$ python -q
>>> import numpy as np
>>> from numpy import linalg as LA
>>> np.set_printoptions(suppress=True, linewidth=200)
>>> mat = np.load("block4.npy")
>>> print(mat)
[[5 5 5]
 [0 0 0]
 [2 3 3]
 [2 3 2]
 [0 0 0]
 [0 0 0]
 [3 2 3]
 [0 0 0]
 [0 0 0]
 [3 2 2]
 [0 0 0]
 [0 0 0]
 [0 0 0]
 [0 0 1]
 [3 2 3]
 [0 0 0]
 [0 0 0]
 [2 3 3]
 [0 0 1]
 [3 2 2]
 [2 3 3]
 [0 0 0]
 [0 0 1]
 [3 2 2]
 [3 2 2]
 [3 2 2]
 [3 2 2]
 [0 0 0]
 [3 2 2]
 [5 5 4]
 [0 0 0]
 [0 0 0]
 [0 0 0]
 [3 2 2]
 [0 0 1]
 [0 0 0]
 [2 3 2]
 [3 2 2]
 [0 0 1]
 [5 5 4]
 [2 3 2]
 [0 0 0]
 [2 3 2]
 [5 5 4]
 [3 2 3]
 [0 0 0]
 [3 2 2]]
>>> # row 4 repeats row 1
>>> def softmax(z):
...     e = np.exp(z - z.max(axis=-1, keepdims=True))
...     return e / e.sum(axis=-1, keepdims=True)
... 
>>> np.round(softmax(10 * mat[42]), 3) + 0
array([0., 1., 0.])
>>> softmax(mat).sum(axis=1)
array([1., 1., 1., 1., 1., 1., 1., 1., 1., 1., 1., 1., 1., 1., 1., 1., 1., 1., 1., 1., 1., 1., 1., 1., 1., 1., 1., 1., 1., 1., 1., 1., 1., 1., 1., 1., 1., 1., 1., 1., 1., 1., 1., 1., 1., 1., 1.])
>>> S = mat @ mat.T / np.sqrt(3)
>>> np.round(softmax(S)[42] @ mat, 3)
array([4.999, 4.999, 4.513])
>>> B = np.c_[mat[:, :2] @ np.array([[1, 9], [3, -4]]), np.array([2, 2, 1, -2, 2, 0, -1, 0, -1, 3, 1, 3, 3, 2, 2, 3, 1, -3, -3, 3, -1, -3, -2, 0, 1, 1, 2, -1, 2, 1, 0, -2, 3, 2, 0, -2, 2, 1, -2, -1, 3, 0, 2, 2, 0, -2, 1])]
>>> print(B)
[[20 25  2]
 [ 0  0  2]
 [11  6  1]
 [11  6 -2]
 [ 0  0  2]
 [ 0  0  0]
 [ 9 19 -1]
 [ 0  0  0]
 [ 0  0 -1]
 [ 9 19  3]
 [ 0  0  1]
 [ 0  0  3]
 [ 0  0  3]
 [ 0  0  2]
 [ 9 19  2]
 [ 0  0  3]
 [ 0  0  1]
 [11  6 -3]
 [ 0  0 -3]
 [ 9 19  3]
 [11  6 -1]
 [ 0  0 -3]
 [ 0  0 -2]
 [ 9 19  0]
 [ 9 19  1]
 [ 9 19  1]
 [ 9 19  2]
 [ 0  0 -1]
 [ 9 19  2]
 [20 25  1]
 [ 0  0  0]
 [ 0  0 -2]
 [ 0  0  3]
 [ 9 19  2]
 [ 0  0  0]
 [ 0  0 -2]
 [11  6  2]
 [ 9 19  1]
 [ 0  0 -2]
 [20 25 -1]
 [11  6  3]
 [ 0  0  0]
 [11  6  2]
 [20 25  2]
 [ 9 19  0]
 [ 0  0 -2]
 [ 9 19  1]]
>>> print(LA.matrix_rank(B))
3
>>> d = LA.norm(mat[:, None] - mat[None], axis=-1)
>>> d[36].round(6).argsort(kind="stable")[:4]
array([ 3, 36, 40, 42])
>>> LA.matrix_rank(d ** 2)
np.int64(5)
>>> np.flatnonzero(d[36] < d.mean() / 2)
array([ 2,  3,  9, 17, 19, 20, 23, 24, 25, 26, 28, 33, 36, 37, 40, 42, 46])
>>> d[36].round(3)
array([4.69 , 4.123, 1.   , 0.   , 4.123, 4.123, 1.732, 4.123, 4.123, 1.414, 4.123, 4.123, 4.123, 3.742, 1.732, 4.123, 4.123, 1.   , 3.742, 1.414, 1.   , 4.123, 3.742, 1.414, 1.414, 1.414, 1.414,
       4.123, 1.414, 4.123, 4.123, 4.123, 4.123, 1.414, 3.742, 4.123, 0.   , 1.414, 3.742, 4.123, 0.   , 4.123, 0.   , 4.123, 1.732, 4.123, 1.414])
>>> d[:5, :5].round(3)
array([[0.   , 8.66 , 4.123, 4.69 , 8.66 ],
       [8.66 , 0.   , 4.69 , 4.123, 0.   ],
       [4.123, 4.69 , 0.   , 1.   , 4.69 ],
       [4.69 , 4.123, 1.   , 0.   , 4.123],
       [8.66 , 0.   , 4.69 , 4.123, 0.   ]])
>>> proj = mat @ LA.solve(mat.T @ mat, mat.T)
>>> print(np.round(np.trace(proj), 3))
3.0
>>> np.round(LA.eigvalsh(proj), 3) + 0
array([0., 0., 0., 0., 0., 0., 0., 0., 0., 0., 0., 0., 0., 0., 0., 0., 0., 0., 0., 0., 0., 0., 0., 0., 0., 0., 0., 0., 0., 0., 0., 0., 0., 0., 0., 0., 0., 0., 0., 0., 0., 0., 0., 0., 1., 1., 1.])
>>> print(LA.matrix_rank(np.eye(47) - proj))
44
>>> np.allclose(proj @ proj, proj)
True
>>> Ac = mat - mat.mean(axis=0)
>>> left, sig, Vh = LA.svd(Ac, full_matrices=False)
>>> np.round(sig ** 2 / (sig ** 2).sum(), 3)
array([0.953, 0.029, 0.018])
>>> print(np.round(Vh[0] * np.sign(Vh[0, np.abs(Vh[0]).argmax()]), 3))
[0.622 0.593 0.511]
>>> (np.sign(left[:, 0]) == np.sign(left[0, 0])).astype(int)
array([1, 0, 1, 1, 0, 0, 1, 0, 0, 1, 0, 0, 0, 0, 1, 0, 0, 1, 0, 1, 1, 0, 0, 1, 1, 1, 1, 0, 1, 1, 0, 0, 0, 1, 0, 0, 1, 1, 0, 1, 1, 0, 1, 1, 1, 0, 1])
>>> print(np.abs(Vh[0]).argmax())
0
>>> K = np.loadtxt("sample5.csv", delimiter=",")
>>> K
array([[0.05, 1.  , 0.  , 0.  , 0.  , 1.  , 3.  , 2.  , 0.  , 1.  , 0.  , 0.  , 3.  ],
       [2.  , 1.05, 1.  , 0.  , 2.  , 0.  , 1.  , 0.  , 3.  , 1.  , 0.  , 3.  , 0.  ],
       [3.  , 1.  , 3.05, 3.  , 0.  , 3.  , 0.  , 0.  , 1.  , 1.  , 0.  , 2.  , 0.  ],
       [0.  , 0.  , 2.  , 2.05, 2.  , 1.  , 3.  , 3.  , 1.  , 2.  , 3.  , 1.  , 0.  ],
       [3.  , 1.  , 0.  , 3.  , 3.05, 2.  , 1.  , 2.  , 1.  , 3.  , 1.  , 0.  , 0.  ],
       [0.  , 2.  , 0.  , 0.  , 0.  , 3.05, 1.  , 2.  , 0.  , 2.  , 2.  , 2.  , 0.  ],
       [0.  , 3.  , 3.  , 1.  , 3.  , 1.  , 2.05, 2.  , 2.  , 2.  , 1.  , 1.  , 1.  ],
       [1.  , 2.  , 1.  , 2.  , 1.  , 0.  , 3.  , 3.05, 3.  , 2.  , 1.  , 3.  , 0.  ],
       [3.  , 2.  , 0.  , 2.  , 0.  , 0.  , 2.  , 3.  , 2.05, 2.  , 1.  , 1.  , 0.  ],
       [2.  , 2.  , 1.  , 3.  , 2.  , 0.  , 1.  , 0.  , 2.  , 0.05, 1.  , 0.  , 1.  ],
       [2.  , 1.  , 1.  , 1.  , 0.  , 2.  , 3.  , 3.  , 2.  , 2.  , 1.05, 0.  , 3.  ],
       [2.  , 3.  , 3.  , 1.  , 1.  , 2.  , 2.  , 0.  , 3.  , 3.  , 3.  , 1.05, 2.  ],
       [0.  , 1.  , 0.  , 0.  , 0.  , 1.  , 3.  , 2.  , 0.  , 1.  , 0.  , 0.  , 3.05]])
>>> left, sig, Vh = LA.svd(K)
>>> sig.round(3)
array([18.739,  7.406,  5.154,  5.035,  4.757,  4.365,  3.209,  2.953,  2.45 ,  1.786,  1.033,  0.752,  0.018])
>>> np.argmax(sig[:-1] / (sig[1:] + 1e-6)) + 1
np.int64(12)
>>> B = left[:, :12] @ np.diag(sig[:12]) @ Vh[:12]
>>> round(float(LA.norm(K - B) / LA.norm(K)), 3)
0.001
>>> LA.matrix_rank(K, rtol=0.05)
np.int64(11)
>>> print(round(float(np.abs(K - B).max()), 3))
0.008
>>> B = np.array([[7, 6, 2],
...     [-6, -8, 7],
...     [7, -3, -8],
...     [-8, 0, 4],
...     [-2, -7, 5],
...     [-9, 0, 1],
...     [5, -8, -7],
...     [3, -2, -8],
...     [-8, 2, 7],
...     [1, -4, -3],
...     [-1, 1, 6],
...     [7, 5, 7],
...     [9, -3, 7]])
>>> np.vstack([K, B.T]).shape
(16, 13)
>>> LA.matrix_rank(np.vstack([K, B.T]))
np.int64(13)
>>> left, sig, Vh = LA.svd(K, full_matrices=False)
>>> np.round(np.cumsum(sig ** 2) / np.sum(sig ** 2), 3)
array([0.663, 0.767, 0.817, 0.865, 0.908, 0.944, 0.963, 0.98 , 0.991, 0.997, 0.999, 1.   , 1.   ])
>>> np.round(np.sqrt((sig ** 2).sum()), 3), round(float(LA.norm(K)), 3)
(np.float64(23.009), 23.009)
>>> np.argsort(-LA.norm(K, axis=0).round(6), kind="stable")[:3]
array([6, 7, 8])
>>> [round(float(x), 3) for x in LA.svd(K, compute_uv=False)[:3]]
[18.739, 7.406, 5.154]
>>> u, r1 = K[3], K[1]
>>> round(float(u @ u), 3)
46.203
>>> print(u @ r1)
17.0
>>> pr = (u @ r1) / (u @ u) * u
>>> np.round(r1 - pr, 3)
array([ 2.   ,  1.05 ,  0.264, -0.754,  1.264, -0.368, -0.104, -1.104,  2.632,  0.264, -1.104,  2.632,  0.   ])
>>> LA.matrix_rank(np.outer(u, r1))
np.int64(1)
>>> pr.round(3)
array([0.   , 0.   , 0.736, 0.754, 0.736, 0.368, 1.104, 1.104, 0.368, 0.736, 1.104, 0.368, 0.   ])
>>> np.round(LA.norm(u + r1) ** 2 + LA.norm(u - r1) ** 2, 3)
np.float64(152.61)
>>> arr = np.load("case19.npy")
>>> arr
array([[4, 9, 0, 0, 9, 0, 0, 3, 0, 0, 0, 0, 0, 9],
       [0, 0, 0, 0, 0, 0, 0, 0, 0, 0, 0, 0, 0, 0],
       [0, 0, 0, 0, 9, 7, 0, 0, 0, 0, 0, 0, 0, 0],
       [0, 0, 4, 0, 0, 0, 1, 2, 0, 0, 9, 0, 0, 5],
       [0, 6, 0, 0, 0, 0, 0, 0, 0, 0, 0, 0, 0, 1],
       [0, 0, 0, 4, 4, 1, 1, 0, 0, 0, 0, 0, 0, 0],
       [0, 9, 0, 5, 0, 0, 0, 0, 5, 0, 0, 1, 0, 0],
       [0, 7, 0, 0, 3, 0, 0, 0, 3, 0, 0, 0, 0, 6],
       [0, 0, 5, 0, 0, 0, 8, 0, 9, 0, 0, 0, 0, 0],
       [7, 0, 0, 0, 0, 0, 0, 1, 0, 3, 0, 0, 0, 6],
       [0, 0, 8, 1, 0, 0, 0, 0, 0, 0, 0, 6, 7, 0],
       [0, 7, 0, 8, 0, 0, 0, 8, 0, 5, 0, 0, 0, 0],
       [0, 0, 3, 0, 0, 0, 8, 0, 0, 0, 0, 3, 8, 0]])
>>> # rank 12
>>> B = np.array([[-2, 2],
...     [-3, 2],
...     [0, 1],
...     [2, -3],
...     [-1, 1],
...     [1, 0],
...     [1, -2],
...     [0, 3],
...     [2, -1],
...     [2, -1],
...     [1, 2],
...     [1, 0],
...     [-2, 2],
...     [3, -1]])
>>> B.T @ arr.T
array([[-17,   0,  -2,  25, -15,   6,  -6,   0,  26,  10,  -6,   5,  -5],
       [ 35,   0,   9,  21,  11, -10,  -2,   8, -20,   8,  19,   9,   3]])
>>> print(arr @ B)
[[-17  35]
 [  0   0]
 [ -2   9]
 [ 25  21]
 [-15  11]
 [  6 -10]
 [ -6  -2]
 [  0   8]
 [ 26 -20]
 [ 10   8]
 [ -6  19]
 [  5   9]
 [ -5   3]]
>>> np.einsum("ij,ij->i", arr, arr)
array([268,   0, 130, 127,  37,  34, 132, 103, 170,  95, 150, 202, 146])
>>> print(LA.matrix_rank(arr @ B))
2
>>> LA.matrix_rank(np.vstack([arr, B.T]))
np.int64(14)
>>> E = np.diag(np.array([3, -1, -3, -3, 0, -3, 0, -1, -2, 0, -1, 0, 1])) + 3 * np.eye(13, k=1) + 3 * np.eye(13, k=-1)
>>> E
array([[ 3.,  3.,  0.,  0.,  0.,  0.,  0.,  0.,  0.,  0.,  0.,  0.,  0.],
       [ 3., -1.,  3.,  0.,  0.,  0.,  0.,  0.,  0.,  0.,  0.,  0.,  0.],
       [ 0.,  3., -3.,  3.,  0.,  0.,  0.,  0.,  0.,  0.,  0.,  0.,  0.],
       [ 0.,  0.,  3., -3.,  3.,  0.,  0.,  0.,  0.,  0.,  0.,  0.,  0.],
       [ 0.,  0.,  0.,  3.,  0.,  3.,  0.,  0.,  0.,  0.,  0.,  0.,  0.],
       [ 0.,  0.,  0.,  0.,  3., -3.,  3.,  0.,  0.,  0.,  0.,  0.,  0.],
       [ 0.,  0.,  0.,  0.,  0.,  3.,  0.,  3.,  0.,  0.,  0.,  0.,  0.],
       [ 0.,  0.,  0.,  0.,  0.,  0.,  3., -1.,  3.,  0.,  0.,  0.,  0.],
       [ 0.,  0.,  0.,  0.,  0.,  0.,  0.,  3., -2.,  3.,  0.,  0.,  0.],
       [ 0.,  0.,  0.,  0.,  0.,  0.,  0.,  0.,  3.,  0.,  3.,  0.,  0.],
       [ 0.,  0.,  0.,  0.,  0.,  0.,  0.,  0.,  0.,  3., -1.,  3.,  0.],
       [ 0.,  0.,  0.,  0.,  0.,  0.,  0.,  0.,  0.,  0.,  3.,  0.,  3.],
       [ 0.,  0.,  0.,  0.,  0.,  0.,  0.,  0.,  0.,  0.,  0.,  3.,  1.]])
>>> # symmetric
>>> print(round(np.abs(LA.eigvals(E)).max(), 3))
7.703
>>> q, r_ = LA.qr(E)
>>> print(np.round(np.abs(np.diag(r_)), 3))
[4.243 4.123 3.044 3.364 3.034 3.13  3.03  3.082 3.124 3.072 3.173 3.061 0.758]
>>> print(np.round(abs(r_[0, 0]), 3), np.round(LA.norm(E[:, 0]), 3))
4.243 4.243
>>> print(np.all(LA.eigvalsh(E) > 0))
False
>>> round(LA.eigvalsh(E).min(), 3)
np.float64(-7.703)
>>> F = np.load("out13.npy")
>>> print(F)
[[ 0  0  0  0  5  0  0  0  0]
 [ 0  0  0  0  0  0  0  0  0]
 [-2  0  0  0  0  0  0  0  0]
 [ 0  0  0  0  0  0  0 -1  0]
 [ 0  0 -2  0  0  0  0  0  0]
 [ 0  0  0  0  0  4  0  0  0]
 [ 0  0  0  3  0  0  0  0  0]
 [ 0 -5  0  0  0  0  0  0  0]
 [ 0  0  0  0  0  0  0  0 -1]]
>>> # looks like rank 8
>>> left, sig, Vh = LA.svd(F)
>>> np.argmax(sig[:-1] / (sig[1:] + 1e-6)) + 1
np.int64(8)
>>> B = left[:, :8] @ np.diag(sig[:8]) @ Vh[:8]
>>> LA.matrix_rank(F, rtol=0.05)
np.int64(8)
>>> np.round(LA.norm(F - B) / LA.norm(F), 3)
np.float64(0.0)
>>> np.round(LA.norm(F - B, 2), 3), sig[8]
(np.float64(0.0), np.float64(0.0))
>>> W0 = np.load("a.npy")
>>> W0
array([[ 1, -1,  1, -1, -1,  1, -1,  1],
       [ 1, -1, -1,  1,  1, -1, -1,  1],
       [ 1,  1, -1, -1, -1, -1,  1,  1],
       [ 1, -1, -1,  1, -1,  1,  1, -1],
       [ 1, -1,  1, -1,  1, -1,  1, -1],
       [ 1,  1,  1,  1, -1, -1, -1, -1]])
>>> x = np.array([0, -3, 1, -2, 3, -1, 3, 1])
>>> a = np.maximum(W0 @ x, 0)
>>> print(np.maximum(W0 @ x, 0) - np.maximum(-W0 @ x, 0))
[  0   2   0  -2  12 -10]
>>> print(W0.T @ a)
[ 14 -14  10 -10  14 -14  10 -10]
>>> W0 * (a > 1e-9)[:, None]
array([[ 0,  0,  0,  0,  0,  0,  0,  0],
       [ 1, -1, -1,  1,  1, -1, -1,  1],
       [ 0,  0,  0,  0,  0,  0,  0,  0],
       [ 0,  0,  0,  0,  0,  0,  0,  0],
       [ 1, -1,  1, -1,  1, -1,  1, -1],
       [ 0,  0,  0,  0,  0,  0,  0,  0]])
>>> a
array([ 0,  2,  0,  0, 12,  0])
